% python3 -q
>>> import numpy as np
>>> np.set_printoptions(precision=2, suppress=True, linewidth=160, sign=" ")
>>> F = np.load("dump.npy")
>>> F
array([[ 2,  2, -2,  0],
       [ 0,  2,  0,  0],
       [-2, -2, -2,  1],
       [ 1,  1,  0,  0]])
>>> f = np.array([2, 7])
>>> np.convolve(F[0], f)
array([  4,  18,  10, -14,   0])
>>> np.cross(F[0, :3], F[2, :3])
array([-8,  8,  0])
>>> F[3] @ F[2]
np.int64(-4)
>>> np.round(np.linalg.norm(F) ** 2 / np.linalg.norm(F, 2) ** 2, 2)
np.float64(1.5)
>>> round(np.linalg.det(F), 2)
np.float64(-4.0)
>>> F.inv()
Traceback (most recent call last):
  File "<python-input-10>", line 1, in <module>
    F.inv()
    ^^^^^
AttributeError: 'numpy.ndarray' object has no attribute 'inv'
>>> F @ F
array([[ 8, 12,  0, -2],
       [ 0,  4,  0,  0],
       [ 1, -3,  8, -2],
       [ 2,  4, -2,  0]])
>>> (F + F.T) / 2
array([[ 2. ,  1. , -2. ,  0.5],
       [ 1. ,  2. , -1. ,  0.5],
       [-2. , -1. , -2. ,  0.5],
       [ 0.5,  0.5,  0.5,  0. ]])
>>> np.trace(F)
np.int64(2)
>>> np.sort(np.abs(np.linalg.eigvals(F)))
array([ 0.25,  2.  ,  2.69,  2.95])
>>> P = np.triu(np.array([[1, -1, 3, -1], [2, 1, 1, 0], [-1, -1, 2, -1], [2, -2, 2, 1]]), 1) + np.eye(4)
>>> M2 = P @ F @ np.linalg.inv(P)
>>> np.trace(M2), np.trace(F)
(np.float64(2.0), np.int64(2))
>>> P @ F - F @ P
array([[ -7.,  -7., -14.,   3.],
       [ -2.,  -2.,  -4.,   1.],
       [ -1.,  -3.,   8.,  -4.],
       [  0.,   1.,  -4.,   1.]])
>>> M2
array([[ -5., -12.,  19.,  17.],
       [ -2.,  -2.,   6.,   5.],
       [ -3.,  -6.,  13.,  11.],
       [  1.,   2.,  -5.,  -4.]])
